% python3 -q
>>> import numpy as np
>>> from numpy import linalg as LA
>>> np.set_printoptions(suppress=True, linewidth=120)
>>> def tidy(a):
...     return np.round(a, 2) + 0
... 
>>> X = np.loadtxt("arr.csv", delimiter=",")
>>> X
array([[ 1.,  1., -1., -1., -1., -1.,  1.,  1.],
       [ 1., -1., -1.,  1., -1.,  1.,  1., -1.],
       [ 1.,  1.,  1.,  1.,  1.,  1.,  1.,  1.]])
>>> np.diff(X, axis=0)
array([[ 0., -2.,  0.,  2.,  0.,  2.,  0., -2.],
       [ 0.,  2.,  2.,  0.,  2.,  0.,  0.,  2.]])
>>> X.sum(axis=1)
array([0., 0., 8.])
>>> X - X[0]
array([[ 0.,  0.,  0.,  0.,  0.,  0.,  0.,  0.],
       [ 0., -2.,  0.,  2.,  0.,  2.,  0., -2.],
       [ 0.,  0.,  2.,  2.,  2.,  2.,  0.,  0.]])
>>> X.sum(axis=0)
array([ 3.,  1., -1.,  1., -1.,  1.,  3.,  1.])
>>> np.count_nonzero(X)
np.int64(24)
>>> tidy(LA.svd(X, compute_uv=False))
array([2.83, 2.83, 2.83])
>>> left, s, Vt = LA.svd(X, full_matrices=False)
>>> tidy(s / s[0])
array([1., 1., 1.])
>>> left.shape, s.shape, Vt.shape
((3, 3), (3,), (3, 8))
>>> np.allclose(left * s @ Vt, X)
True
>>> tidy(LA.norm(X[2] - X[1]))
np.float64(4.0)
>>> tidy(LA.norm(X, axis=0))
array([1.73, 1.73, 1.73, 1.73, 1.73, 1.73, 1.73, 1.73])
>>> X[2] @ X[1]
np.float64(0.0)
>>> tidy(LA.norm(X, 2))
np.float64(2.83)
>>> tidy(LA.norm(X) ** 2 / LA.norm(X, 2) ** 2)
np.float64(3.0)
>>> LA.norm(X, axis=1).argmax()
np.int64(0)
>>> data = np.cumsum(np.array([[4, -3, 8, -1],
...     [3, 7, -3, 4],
...     [8, 5, 1, 9],
...     [9, 0, 6, -4],
...     [-2, -5, 0, -4],
...     [-2, -5, 0, 1],
...     [8, -1, 6, -2],
...     [-3, -7, 4, 7],
...     [1, 0, 7, 4],
...     [-1, 3, -5, 2],
...     [4, -7, -1, 1],
...     [6, 2, 2, 8],
...     [-8, 3, 8, 6],
...     [-3, -9, -3, 4],
...     [8, 9, 1, -5],
...     [8, 3, 8, 4],
...     [-8, 5, 7, -7],
...     [4, 5, -5, -8],
...     [2, -9, 9, 0],
...     [7, 8, -8, 0]]), axis=0)
>>> data
array([[  4,  -3,   8,  -1],
       [  7,   4,   5,   3],
       [ 15,   9,   6,  12],
       [ 24,   9,  12,   8],
       [ 22,   4,  12,   4],
       [ 20,  -1,  12,   5],
       [ 28,  -2,  18,   3],
       [ 25,  -9,  22,  10],
       [ 26,  -9,  29,  14],
       [ 25,  -6,  24,  16],
       [ 29, -13,  23,  17],
       [ 35, -11,  25,  25],
       [ 27,  -8,  33,  31],
       [ 24, -17,  30,  35],
       [ 32,  -8,  31,  30],
       [ 40,  -5,  39,  34],
       [ 32,   0,  46,  27],
       [ 36,   5,  41,  19],
       [ 38,  -4,  50,  19],
       [ 45,   4,  42,  19]])
>>> blk = np.stack([data, -3 * data, data[::-1]])
>>> blk.sum(axis=0)
array([[ 37,  10,  26,  21],
       [ 24, -12,  40,  13],
       [  6, -13,  29,  -5],
       [-16, -18,  22,  11],
       [ -4, -13,  15,  26],
       [ -8,  -6,   7,  20],
       [-32, -13,  -6,  29],
       [-23,  10, -11,  11],
       [-17,   7, -33,  -3],
       [-21,  -1, -25, -15],
       [-33,  20, -22, -18],
       [-44,  13, -21, -36],
       [-29,   7, -44, -52],
       [-20,  32, -42, -67],
       [-44,  15, -50, -55],
       [-58,  14, -66, -64],
       [-40,   9, -80, -46],
       [-57,  -1, -76, -26],
       [-69,  12, -95, -35],
       [-86, -11, -76, -39]])
>>> (blk @ data.T).shape
(3, 20, 20)
>>> np.einsum("bij,cij->bc", blk, blk)
array([[  41695, -125085,   26232],
       [-125085,  375255,  -78696],
       [  26232,  -78696,   41695]])
>>> F = np.array([[1, 1, 0, 0, -1, 0],
...     [-1, -2, 1, 1, 2, -2],
...     [2, -1, 0, -2, 2, 0],
...     [0, 1, -1, -1, -2, -1],
...     [2, -2, 1, 1, -1, 2]])
>>> F[4] = F[0]
>>> F
array([[ 1,  1,  0,  0, -1,  0],
       [-1, -2,  1,  1,  2, -2],
       [ 2, -1,  0, -2,  2,  0],
       [ 0,  1, -1, -1, -2, -1],
       [ 1,  1,  0,  0, -1,  0]])
>>> np.unique(F.round(6), axis=0).shape
(4, 6)
>>> tidy(np.trace(LA.pinv(F) @ F))
np.float64(4.0)
>>> np.allclose(F[:-1].T @ LA.lstsq(F[:-1].T, F[-1])[0], F[-1])
True
>>> np.abs(np.diag(LA.qr(F)[1])) > 1e-9
array([ True,  True,  True, False,  True])
>>> tidy(F @ LA.pinv(F) @ F)
array([[ 1.,  1.,  0.,  0., -1.,  0.],
       [-1., -2.,  1.,  1.,  2., -2.],
       [ 2., -1.,  0., -2.,  2.,  0.],
       [ 0.,  1., -1., -1., -2., -1.],
       [ 1.,  1.,  0.,  0., -1.,  0.]])
>>> W1 = np.array([[-2, 2, -2],
...     [-2, 1, 3],
...     [-2, -2, -1],
...     [-2, -1, 1],
...     [-1, -1, 3],
...     [-1, 0, 2]])
>>> c = np.array([1, 0, -2])
>>> hid = np.maximum(F @ W1 + c, 0)
>>> (hid > 0).astype(int)
array([[0, 1, 0],
       [1, 0, 0],
       [1, 1, 0],
       [1, 1, 0],
       [0, 1, 0]])
>>> cent = np.array([[1, -3], [-3, -3], [3, -3]])
>>> W1 @ cent
array([[-14,   6],
       [  4,  -6],
       [  1,  15],
       [  4,   6],
       [ 11,  -3],
       [  5,  -3]])
>>> M = np.array([[-6, 3], [-10, 5]])
>>> M
array([[ -6,   3],
       [-10,   5]])
>>> def softmax(z):
...     e = np.exp(z - z.max(axis=-1, keepdims=True))
...     return e / e.sum(axis=-1, keepdims=True)
... 
>>> tidy(softmax(M[1] + 2))
array([0., 1.])
>>> S = M @ M.T / np.sqrt(2)
>>> tidy(softmax(S)[1] @ M)
array([-10.,   5.])
>>> K = np.array([[1, 0, 2, 1, 1, 2],
...     [0, 1, 1, 0, 2, 0],
...     [0, 0, 1, 0, 1, 0],
...     [0, 0, 0, 1, 0, 0],
...     [0, 0, 0, 0, 0, 2],
...     [0, 0, 0, 0, 0, 0]])
>>> np.abs(np.diag(LA.qr(K)[1])) > 1e-9
array([ True,  True,  True,  True, False, False])
>>> LA.lstsq(K[:-1].T, K[-1])[2]
np.int32(5)
>>> left, s, Vt = LA.svd(K)
>>> tidy(s)
array([3.94, 2.42, 1.31, 0.85, 0.38, 0.  ])
>>> M2 = left[:, :5] @ np.diag(s[:5]) @ Vt[:5]
>>> tidy(M2)
array([[1., 0., 2., 1., 1., 2.],
       [0., 1., 1., 0., 2., 0.],
       [0., 0., 1., 0., 1., 0.],
       [0., 0., 0., 1., 0., 0.],
       [0., 0., 0., 0., 0., 2.],
       [0., 0., 0., 0., 0., 0.]])
>>> LA.matrix_rank(M2)
np.int64(5)
>>> tidy(LA.norm(K - M2) / LA.norm(K))
np.float64(0.0)
>>> LA.matrix_rank(K, rtol=0.05)
np.int64(5)
>>> tidy(LA.det(K))
np.float64(0.0)
>>> np.allclose(K @ K.T, K.T @ K)
False
>>> tidy(np.sort(np.abs(LA.eigvals(K))))
array([0., 0., 1., 1., 1., 1.])
>>> np.allclose(K, K.T)
False
>>> K @ K
array([[1, 0, 4, 2, 3, 4],
       [0, 1, 2, 0, 3, 4],
       [0, 0, 1, 0, 1, 2],
       [0, 0, 0, 1, 0, 0],
       [0, 0, 0, 0, 0, 0],
       [0, 0, 0, 0, 0, 0]])
>>> assert K == K.T
Traceback (most recent call last):
  File "<python-input-63>", line 1, in <module>
    assert K == K.T
           ^^^^^^^^
ValueError: The truth value of an array with more than one element is ambiguous. Use a.any() or a.all()
>>> K.inv()
Traceback (most recent call last):
  File "<python-input-64>", line 1, in <module>
    K.inv()
    ^^^^^
AttributeError: 'numpy.ndarray' object has no attribute 'inv'
>>> W0 = np.loadtxt("case10.csv", delimiter=",")
>>> W0
array([[-4., -1., -3.],
       [ 0., -2.,  3.],
       [ 0., -5., -4.]])
>>> M2 = data / LA.norm(data, axis=1, keepdims=True)
>>> cov = M2 @ M2.T
>>> np.argwhere(np.triu(np.abs(cov) > 0.95, 1))
array([[ 1,  3],
       [ 3,  4],
       [ 4,  5],
       [ 4,  6],
       [ 4, 19],
       [ 5,  6],
       [ 5,  7],
       [ 5, 19],
       [ 6,  7],
       [ 6, 19],
       [ 7,  8],
       [ 7,  9],
       [ 7, 10],
       [ 7, 11],
       [ 7, 14],
       [ 7, 15],
       [ 7, 18],
       [ 7, 19],
       [ 8,  9],
       [ 8, 10],
       [ 8, 11],
       [ 8, 12],
       [ 8, 14],
       [ 8, 15],
       [ 8, 16],
       [ 8, 17],
       [ 8, 18],
       [ 8, 19],
       [ 9, 10],
       [ 9, 11],
       [ 9, 12],
       [ 9, 14],
       [ 9, 15],
       [ 9, 16],
       [ 9, 17],
       [ 9, 18],
       [ 9, 19],
       [10, 11],
       [10, 12],
       [10, 14],
       [10, 15],
       [11, 12],
       [11, 13],
       [11, 14],
       [11, 15],
       [12, 13],
       [12, 14],
       [12, 15],
       [12, 16],
       [13, 14],
       [14, 15],
       [14, 16],
       [15, 16],
       [15, 17],
       [15, 18],
       [15, 19],
       [16, 17],
       [16, 18],
       [16, 19],
       [17, 18],
       [17, 19],
       [18, 19]])
>>> (cov - 2 * np.eye(20)).round(6).argmax(axis=1)
array([18,  3,  1,  1,  3,  6,  5,  8,  9,  8, 11, 10, 14, 12, 15, 14, 18, 19, 17, 17])
